$ python -q
>>> import numpy as np
>>> np.set_printoptions(precision=2, suppress=True, linewidth=160, floatmode="fixed")
>>> X = np.array([[-0.4, 0.0, 0.6, 0.6],
...     [-0.6, -0.2, -1.3, 1.7],
...     [-1.0, -1.8, -0.5, 1.2],
...     [0.8, -0.6, 0.5, -1.4],
...     [1.3, 0.9, -1.2, -0.4],
...     [-0.4, 0.8, -1.0, 1.0]])
>>> print(X)
[[-0.40  0.00  0.60  0.60]
 [-0.60 -0.20 -1.30  1.70]
 [-1.00 -1.80 -0.50  1.20]
 [ 0.80 -0.60  0.50 -1.40]
 [ 1.30  0.90 -1.20 -0.40]
 [-0.40  0.80 -1.00  1.00]]
>>> t3 = np.stack([X, 5 * X, X[::-1]])
>>> print(np.einsum("bij,cij->bc", t3, t3))
[[ 21.90 109.50  -3.14]
 [109.50 547.50 -15.70]
 [ -3.14 -15.70  21.90]]
>>> print((t3 @ X.T).shape)
(3, 6, 6)
>>> print(np.linalg.matrix_rank(t3.reshape(3, -1)))
2
>>> print(np.linalg.matrix_rank(t3))
[4 4 4]
>>> hat = X @ np.linalg.solve(X.T @ X, X.T)
>>> print(hat @ X[:, 2])
[ 0.60 -1.30 -0.50  0.50 -1.20 -1.00]
>>> print(np.diag(hat))
[0.81 0.52 0.79 0.46 0.87 0.54]
>>> print(np.allclose(hat @ hat, hat))
True
>>> print(np.round((np.eye(6) - hat) @ X, 2) + 0)
[[0.00 0.00 0.00 0.00]
 [0.00 0.00 0.00 0.00]
 [0.00 0.00 0.00 0.00]
 [0.00 0.00 0.00 0.00]
 [0.00 0.00 0.00 0.00]
 [0.00 0.00 0.00 0.00]]
>>> vec = np.array([3, -2, 1, -5])
>>> rhs = X @ vec
>>> print(np.round(np.linalg.pinv(X) @ X, 2) + 0)
[[1.00 0.00 0.00 0.00]
 [0.00 1.00 0.00 0.00]
 [0.00 0.00 1.00 0.00]
 [0.00 0.00 0.00 1.00]]
>>> try:
...     np.linalg.solve(X, rhs)
... except np.linalg.LinAlgError as e:
...     print(e)
... 
Last 2 dimensions of the array must be square
>>> print(np.linalg.solve(X.T @ X, X.T @ rhs))
[ 3.00 -2.00  1.00 -5.00]
>>> rng = np.random.default_rng(5615)
>>> rhs = rhs + 0.02 * rng.normal(size=6)
>>> print(rhs)
[ -3.62 -11.21  -5.90  11.10   2.87  -8.80]
>>> b, *_ = np.linalg.lstsq(X, rhs)
>>> print(np.round(X.T @ (rhs - X @ b), 2) + 0)
[0.00 0.00 0.00 0.00]
>>> print(b)
[ 2.94 -1.99  0.98 -5.05]
